% ipython --no-banner

In [1]: import numpy as np

In [2]: import numpy.linalg as la

In [3]: np.set_printoptions(precision=2, suppress=True, linewidth=120, legacy="1.25")

In [4]: def rd(a):
   ...:     return np.round(a, 2) + 0
   ...: 

In [5]: X = np.loadtxt("mat.csv", delimiter=",")

In [6]: print(X)
[[-6. -5.  9.  7. -1.]
 [ 5. -6.  1. -6. -3.]
 [ 4.  9.  4. -8. -3.]
 [-8.  1.  6. -5.  2.]
 [ 0.  0.  0.  0.  1.]]

In [7]: A2 = X[0, 0] * X[1:] - np.outer(X[1:, 0], X[0])

In [8]: print(A2)
[[  0.  61. -51.   1.  23.]
 [  0. -34. -60.  20.  22.]
 [  0. -46.  36.  86. -20.]
 [  0.   0.  -0.  -0.  -6.]]

In [9]: print(la.matrix_rank(A2), la.matrix_rank(X))
4 5

In [10]: F = np.load("arr.npy")

In [11]: print(F)
[[1.   0.7  0.49 0.34 0.24]
 [0.7  1.   0.7  0.49 0.34]
 [0.49 0.7  1.   0.7  0.49]
 [0.34 0.49 0.7  1.   0.7 ]
 [0.24 0.34 0.49 0.7  1.  ]]

In [12]: # symmetric, so the eigenvalues are real

In [13]: L = la.cholesky(F)

In [14]: print(rd(np.prod(np.diag(L)) ** 2), rd(la.det(F)))
0.07 0.07

In [15]: print(la.eigvalsh(F).min() > 0)
True

In [16]: print(rd(L @ L.T))
[[1.   0.7  0.49 0.34 0.24]
 [0.7  1.   0.7  0.49 0.34]
 [0.49 0.7  1.   0.7  0.49]
 [0.34 0.49 0.7  1.   0.7 ]
 [0.24 0.34 0.49 0.7  1.  ]]

In [17]: evals, V = la.eigh(F)

In [18]: print((evals > 1e-8).sum(), (evals < -1e-8).sum())
5 0

In [19]: print(rd(V @ np.diag(evals) @ V.T))
[[1.   0.7  0.49 0.34 0.24]
 [0.7  1.   0.7  0.49 0.34]
 [0.49 0.7  1.   0.7  0.49]
 [0.34 0.49 0.7  1.   0.7 ]
 [0.24 0.34 0.49 0.7  1.  ]]

In [20]: print(rd(la.eigvalsh(F + 2 * np.eye(5))))
[2.19 2.25 2.43 3.02 5.1 ]

In [21]: print(rd(evals))
[0.19 0.25 0.43 1.02 3.1 ]

In [22]: print(np.abs(V[:, -1]).round(6).argmax())
2

In [23]: print(rd(V.T @ F @ V))
[[0.19 0.   0.   0.   0.  ]
 [0.   0.25 0.   0.   0.  ]
 [0.   0.   0.43 0.   0.  ]
 [0.   0.   0.   1.02 0.  ]
 [0.   0.   0.   0.   3.1 ]]

In [24]: print(np.unique(evals.round(6) + 0, return_counts=True)[1])
[1 1 1 1 1]

In [25]: def softmax(z):
    ...:     e = np.exp(z - z.max(axis=-1, keepdims=True))
    ...:     return e / e.sum(axis=-1, keepdims=True)
    ...: 

In [26]: print(rd(softmax(F[4])))
[0.14 0.16 0.18 0.22 0.3 ]

In [27]: print(rd(softmax(10 * F[4])))
[0.   0.   0.01 0.05 0.95]

In [28]: scores = F @ F.T / np.sqrt(5)

In [29]: print(rd(softmax(scores + np.triu(np.full(scores.shape, -np.inf), 1))))
[[1.   0.   0.   0.   0.  ]
 [0.46 0.54 0.   0.   0.  ]
 [0.28 0.34 0.38 0.   0.  ]
 [0.2  0.24 0.28 0.29 0.  ]
 [0.16 0.18 0.21 0.23 0.22]]

In [30]: print(softmax(scores).round(6).argmax(axis=1))
[1 1 2 3 3]

In [31]: print(rd(softmax(scores)[4] @ F))
[0.52 0.63 0.68 0.67 0.58]

In [32]: proj = np.triu(np.array([[4, 2, 1, 4, 4],
    ...:     [1, 3, 2, 3, 0],
    ...:     [3, 3, 1, 5, 0],
    ...:     [4, 4, 0, 1, 4],
    ...:     [4, 3, 4, 2, 1]]), 1) + np.eye(5)

In [33]: A2 = proj @ F @ la.inv(proj)

In [34]: print(rd(la.det(A2)))
0.07

In [35]: print(la.matrix_rank(A2))
5

In [36]: print(rd(np.poly(A2)))
[ 1.   -5.    7.03 -3.81  0.86 -0.07]

In [37]: m1 = np.load("data.npy")

In [38]: print(rd(m1))
[[-0.56  0.4   0.45  0.23 -0.52]
 [-0.37 -0.53 -0.55  0.43 -0.3 ]
 [-0.7   0.12 -0.12 -0.14  0.68]
 [-0.05  0.48 -0.63 -0.5  -0.34]
 [-0.23 -0.56  0.28 -0.71 -0.24]]

In [39]: # orthonormal columns

In [40]: print(X @ X)
[[  -9.  148.   19. -119.    7.]
 [  -8.   14.    7.   93.   -5.]
 [ 101.  -46.   13.  -18.  -62.]
 [ 117.   83.  -77.  -85.  -21.]
 [   0.    0.    0.    0.    1.]]

In [41]: print((X - X.T) / 2)
[[ 0.  -5.   2.5  7.5 -0.5]
 [ 5.   0.  -4.  -3.5 -1.5]
 [-2.5  4.   0.  -7.  -1.5]
 [-7.5  3.5  7.   0.   1. ]
 [ 0.5  1.5  1.5 -1.   0. ]]

In [42]: la.determinant(X)
Traceback (most recent call last):
  Cell In[42], line 1
    la.determinant(X)
AttributeError: module 'numpy.linalg' has no attribute 'determinant'


In [43]: print(np.allclose(X, X.T))
False
